$ ipython --no-banner

In [1]: import numpy as np

In [2]: from numpy import linalg as LA

In [3]: np.set_printoptions(precision=2, suppress=True, linewidth=200, sign=" ")

In [4]: K = np.load("layer2.npy")

In [5]: print(K)
[[ -0.4  -1.2   1.2  -0.4  -0.5  -0.2   1.    1.5  -1.3]
 [ -1.3  -1.2  -0.1  -0.9   1.   -0.7   1.5  -1.    0.4]
 [ -1.5  -0.7   0.    1.6   1.3  -0.8   1.4  -2.4  -1. ]
 [  0.5   0.6  -1.3  -0.3   1.1   1.7   0.2  -0.9  -1. ]
 [  0.    1.    0.3   0.4  -0.1   0.5  -0.1  -1.5  -0.7]
 [ -0.2   0.8  -1.3   1.6   1.   -1.3   2.2  -0.6  -0.1]
 [  0.3  -0.3  -1.6   0.   -0.4   0.9   1.   -0.5  -0.4]
 [ -1.    0.4   1.    0.4   0.4   1.   -1.   -1.8   0.4]
 [ -0.4   0.1   0.6  -0.7   1.5   0.   -0.6  -0.3   1.6]
 [  0.5  -0.5   0.9  -0.6  -1.9  -0.7   0.    0.6  -0.1]
 [  2.   -0.8   0.5   1.2   2.1   1.8   0.2  -0.3  -0.3]
 [  0.1   0.8   0.7  -0.8   0.   -0.7  -1.5  -0.7  -1.7]
 [  1.5   0.1   1.4  -0.4   1.4   0.   -0.5   0.2   0. ]
 [  0.2  -0.8   0.4   0.8  -0.4   0.7   0.6  -1.    1. ]
 [ -0.8   1.3  -2.1   0.6  -1.1   0.4  -0.4   1.    1.1]
 [  0.2   1.5   0.4  -1.6   1.2   1.2   0.7   1.8   0.2]
 [  1.2  -0.1   0.8   1.5   0.3  -1.8   1.   -0.7   0.6]
 [  0.3   1.1   0.6  -0.6   0.1  -1.   -0.7   0.9  -0.5]
 [ -0.6  -0.1  -0.8  -1.6   0.9  -1.2   1.6  -0.5   1.3]
 [ -1.1   1.4   0.1   0.3  -0.7   1.7  -1.2  -0.9   1. ]
 [  0.8  -1.8   0.7  -1.5   0.4  -0.9  -0.7   0.5   0. ]
 [  0.9  -0.1   0.6   0.    0.2   0.8   1.3   1.1  -2. ]
 [ -0.3   0.    1.1  -1.   -0.4  -1.9   0.3  -0.3   0.5]
 [ -0.9  -1.1  -1.   -1.4   3.   -0.8   0.    1.    0.8]
 [  0.5   1.6  -0.5   0.3  -1.2   1.8  -1.3   0.1  -0.3]
 [  1.4   0.4   0.   -0.1   1.    0.2   1.2   1.1   0.2]
 [  0.5   0.3  -2.2   1.   -0.6  -1.2   1.6  -0.8  -0.3]
 [ -0.3  -1.5   0.8  -0.5  -0.2  -0.7  -0.6   1.3   1. ]
 [ -0.3   0.    1.1  -0.5   0.    0.9   0.   -1.4  -1.2]
 [  0.9  -1.2   0.8  -2.3  -0.5   0.8  -0.8   2.    1. ]
 [ -0.6   1.    0.   -1.7   1.2  -1.1  -0.5   1.3  -0.3]
 [ -1.5  -0.6  -0.3  -1.4   0.3   0.4   0.6  -0.9  -1.3]
 [ -0.8  -2.2  -0.1  -0.7  -0.1  -1.   -0.2  -1.1   0.6]
 [  0.4  -0.5   0.7   0.5  -1.1  -0.5  -1.6  -0.9   2.4]
 [  0.5  -0.3   0.4   1.    0.8   0.2  -0.3   0.7  -0.3]
 [ -0.7   0.4  -0.5   0.4  -1.9   0.    1.    0.1  -0.8]
 [ -0.4  -1.1  -1.8   0.2  -0.2  -0.3   1.    0.7   0.6]
 [ -0.3   1.5   1.2   0.6   1.4   0.6   0.    0.1  -0.4]
 [  1.2  -0.7  -1.1  -0.5  -0.7  -0.3   0.2  -0.2  -0.8]
 [ -0.3   0.5  -0.6   0.3   1.2  -0.8   0.6   0.2   1.5]
 [-10.   10.   -4.    0.  -22.  -26.   20.  -16.   -8. ]]

In [6]: Ac = K - K.mean(axis=0)

In [7]: U, sv, vt = LA.svd(Ac, full_matrices=False)

In [8]: print(np.abs(U[:, 0]).argmax())
40

In [9]: print(np.searchsorted(np.cumsum(sv ** 2) / (sv ** 2).sum(), 0.9) + 1)
2

In [10]: print((np.sign(U[:, 0]) == np.sign(U[0, 0])).astype(int))
[ 1  1  0  1  1  0  1  1  1  1  1  1  1  1  1  1  1  1  1  1  1  1  0  1  1  1  0  1  1  1  1  1  1  1  1  0  1  1  1  1  0]

In [11]: print(np.abs(vt[0]).argmax())
5

In [12]: print(LA.matrix_rank(Ac))
9

In [13]: print(np.abs(vt[-1]))
[ 0.43  0.13  0.13  0.48  0.04  0.32  0.43  0.34  0.38]

In [14]: print(np.round(Ac.mean(axis=0), 2) + 0)
[ 0.  0.  0.  0.  0.  0.  0.  0.  0.]

In [15]: Ac = K - K.mean(axis=0)

In [16]: V = LA.svd(Ac)[2][:1]

In [17]: A2 = Ac - Ac @ V.T @ V

In [18]: print((Ac @ V.T).std(axis=0))
[ 7.14]

In [19]: print(np.round(LA.norm(A2) / LA.norm(Ac), 2))
0.35

In [20]: print(np.round(np.diag(V.T @ V), 2) + 0)
[ 0.05  0.05  0.01  0.    0.23  0.32  0.19  0.12  0.03]

In [21]: print(np.cov(Ac @ V.T, rowvar=False))
52.210708177789904

In [22]: print(A2.std(axis=0))
[ 0.76  0.97  0.92  0.95  0.93  0.8   0.79  0.91  0.93]

In [23]: A2 = K / LA.norm(K, axis=1, keepdims=True)

In [24]: C2 = A2 @ A2.T

In [25]: print(LA.norm(A2, axis=1))
[ 1.  1.  1.  1.  1.  1.  1.  1.  1.  1.  1.  1.  1.  1.  1.  1.  1.  1.  1.  1.  1.  1.  1.  1.  1.  1.  1.  1.  1.  1.  1.  1.  1.  1.  1.  1.  1.  1.  1.  1.  1.]

In [26]: print((C2 - 2 * np.eye(41)).round(6).argmax(axis=1))
[ 21  18   5   6  28  26   3  19  23   0  34  17  10  33  24  25   5  30   1   7  27   0  40  30  19  15   5  20   4  27  17   1   1  13  10  40  26  15   6  18  35]

In [27]: print(round(float(np.degrees(np.arccos(np.clip(C2[28, 32], -1, 1)))), 2))
86.74

In [28]: A2 = np.array([[1, 1, 1, 2], [2, 2, 2, 2], [0, 2, 1, 0], [0, 1, 1, 0]])

In [29]: A2[-1] = A2[0]

In [30]: m1 = A2 + 0.02 * np.eye(4)

In [31]: print(m1)
[[ 1.02  1.    1.    2.  ]
 [ 2.    2.02  2.    2.  ]
 [ 0.    2.    1.02  0.  ]
 [ 1.    1.    1.    2.02]]

In [32]: t3 = np.stack([m1, 3 * m1, m1[::-1]])

In [33]: print(t3.sum(axis=0))
[[  5.08   5.     5.    10.02]
 [  8.    10.08   9.02   8.  ]
 [  2.    10.02   6.08   2.  ]
 [  5.02   5.     5.    10.08]]

In [34]: print(LA.det(t3))
[-0.04 -3.14 -0.04]

In [35]: print(LA.norm(t3, axis=(1, 2)))
[  5.94  17.81   5.94]

In [36]: print(np.einsum("bij,cij->bc", t3, t3))
[[  35.24  105.72   26.28]
 [ 105.72  317.17   78.84]
 [  26.28   78.84   35.24]]

In [37]: print((t3 @ m1.T).shape)
(3, 4, 4)

In [38]: print(LA.eigvals(m1))
[ 5.39  0.02 -0.35  1.02]

In [39]: print(round(float(LA.det(m1[::-1])), 2))
-0.04

In [40]: print(np.round(np.einsum("ij,ji->", m1, m1), 2))
30.24

In [41]: print(np.einsum("ii->", m1))
6.08

In [42]: print(np.round(LA.det(m1.T), 2))
-0.04

In [43]: print(round(float(LA.eigvals(m1).sum().real), 2))
6.08

In [44]: print(np.kron(np.eye(2, dtype=int), m1))
[[ 1.02  1.    1.    2.    0.    0.    0.    0.  ]
 [ 2.    2.02  2.    2.    0.    0.    0.    0.  ]
 [ 0.    2.    1.02  0.    0.    0.    0.    0.  ]
 [ 1.    1.    1.    2.02  0.    0.    0.    0.  ]
 [ 0.    0.    0.    0.    1.02  1.    1.    2.  ]
 [ 0.    0.    0.    0.    2.    2.02  2.    2.  ]
 [ 0.    0.    0.    0.    0.    2.    1.02  0.  ]
 [ 0.    0.    0.    0.    1.    1.    1.    2.02]]

In [45]: def softmax(z):
    ...:     e = np.exp(z - z.max(axis=-1, keepdims=True))
    ...:     return e / e.sum(axis=-1, keepdims=True)
    ...: 

In [46]: print(softmax(m1).sum(axis=1))
[ 1.  1.  1.  1.]

In [47]: print(softmax(m1[0] + 4))
[ 0.18  0.17  0.17  0.47]

In [48]: scores = m1 @ m1.T / np.sqrt(4)

In [49]: print(softmax(scores).round(6).argmax(axis=1))
[ 1  1  1  1]

In [50]: print(softmax(scores))
[[ 0.15  0.68  0.02  0.15]
 [ 0.04  0.9   0.01  0.04]
 [ 0.11  0.49  0.29  0.11]
 [ 0.15  0.68  0.02  0.15]]

In [51]: print(softmax(scores)[0] @ m1)
[ 1.66  1.71  1.68  1.96]

In [52]: cent = np.array([[7, 5, 2, 9], [8, 1, 8, 0], [2, 9, 6, 0], [8, 1, 7, 3]])

In [53]: rng = np.random.default_rng(67)

In [54]: W0 = (rng.random((13, 4)) < 0.25) @ cent

In [55]: print(W0)
[[  8   1   8   0]
 [  0   0   0   0]
 [ 17  15  15  12]
 [  0   0   0   0]
 [  2   9   6   0]
 [  0   0   0   0]
 [ 15   6   9  12]
 [  7   5   2   9]
 [ 15   6  10   9]
 [  8   1   7   3]
 [  0   0   0   0]
 [  2   9   6   0]
 [ 23   7  17  12]]

In [56]: # row 3 repeats row 1

In [57]: D = LA.norm(W0[:, None] - W0[None], axis=-1)

In [58]: print(D[12].round(6).argsort(kind="stable")[:4])
[ 12   2   8   6]

In [59]: print((D + 1e9 * np.eye(13)).round(6).argmin(axis=1))
[  9   3  12   1  11   1   8   9   6   0   1   4   2]

In [60]: print(D.shape)
(13, 13)

In [61]: print(D[:5, :5])
[[  0.    11.36  21.68  11.36  10.2 ]
 [ 11.36   0.    29.72   0.    11.  ]
 [ 21.68  29.72   0.    29.72  22.05]
 [ 11.36   0.    29.72   0.    11.  ]
 [ 10.2   11.    22.05  11.     0.  ]]

In [62]: print(LA.norm(W0 - W0.mean(axis=0), axis=1))
[  5.95  11.55  18.35  11.55   8.31  11.55  11.18   6.24   9.75   3.93  11.55   8.31  20.57]

In [63]: Ac = W0 - W0.mean(axis=0)

In [64]: U, sv, vt = LA.svd(Ac, full_matrices=False)

In [65]: print(np.searchsorted(np.cumsum(sv ** 2) / (sv ** 2).sum(), 0.9) + 1)
2

In [66]: print((np.sign(U[:, 0]) == np.sign(U[0, 0])).astype(int))
[ 1  1  0  1  1  1  0  1  0  1  1  1  0]

In [67]: print(LA.matrix_rank(Ac))
4

In [68]: print(np.round(Ac.mean(axis=0), 2) + 0)
[ 0.  0.  0.  0.]

In [69]: print(sv)
[ 38.41  13.04   9.75   0.87]

In [70]: print(np.abs(vt[-1]))
[ 0.6   0.27  0.6   0.46]
